$ ipython --no-banner

In [1]: import numpy as np

In [2]: from numpy import linalg as LA

In [3]: np.set_printoptions(suppress=True, linewidth=140)

In [4]: rd = lambda a: np.round(a, 1) + 0

In [5]: other = np.array([[6, 6, 1], [1, 2, 1], [9, 4, 6], [9, 1, 4]])

In [6]: M = other.T @ other

In [7]: print(M)
[[199  83  97]
 [ 83  57  36]
 [ 97  36  54]]

In [8]: rng = np.random.default_rng(830968)

In [9]: lab = rng.permutation(3)

In [10]: print(lab)
[0 2 1]

In [11]: other = M[lab][:, lab]

In [12]: print(other)
[[199  97  83]
 [ 97  54  36]
 [ 83  36  57]]

In [13]: print(np.diag(other))
[199  54  57]

In [14]: print(rd(LA.det(other)), rd(LA.det(M[lab])))
25971.0 -25971.0

In [15]: print(np.allclose(other, M))
False

In [16]: print(rd(np.sort(np.abs(LA.eigvals(other)))))
[  4.1  22.3 283.6]

In [17]: vals, evecs = LA.eigh(M)

In [18]: print(rd(evecs.T @ evecs))
[[1. 0. 0.]
 [0. 1. 0.]
 [0. 0. 1.]]

In [19]: print(rd(evecs.T @ M @ evecs))
[[  4.1   0.    0. ]
 [  0.   22.3   0. ]
 [  0.    0.  283.6]]

In [20]: print(rd(evecs @ np.diag(vals) @ evecs.T))
[[199.  83.  97.]
 [ 83.  57.  36.]
 [ 97.  36.  54.]]

In [21]: print(rd(LA.eigvalsh(M + 4 * np.eye(3))))
[  8.1  26.3 287.6]

In [22]: Q, R = LA.qr(M)

In [23]: print(rd(Q))
[[-0.8  0.2 -0.5]
 [-0.4 -0.9  0.2]
 [-0.4  0.3  0.9]]

In [24]: print(rd(Q.T @ Q))
[[1. 0. 0.]
 [0. 1. 0.]
 [0. 0. 1.]]

In [25]: print(Q.shape, R.shape)
(3, 3) (3, 3)

In [26]: print(rd(np.trace(Q @ Q.T)))
3.0

In [27]: F = np.load("mat.npy")

In [28]: print(F)
[[ 4  1  2]
 [ 4  1  2]
 [12  3  2]
 [ 0  0  1]]

In [29]: u = np.array([0, 0, 0])

In [30]: print(np.correlate(F[1], F[3], "full"))
[4 1 2 0 0]

In [31]: print(np.cross(F[1, :3], F[3, :3]))
[ 1 -4  0]
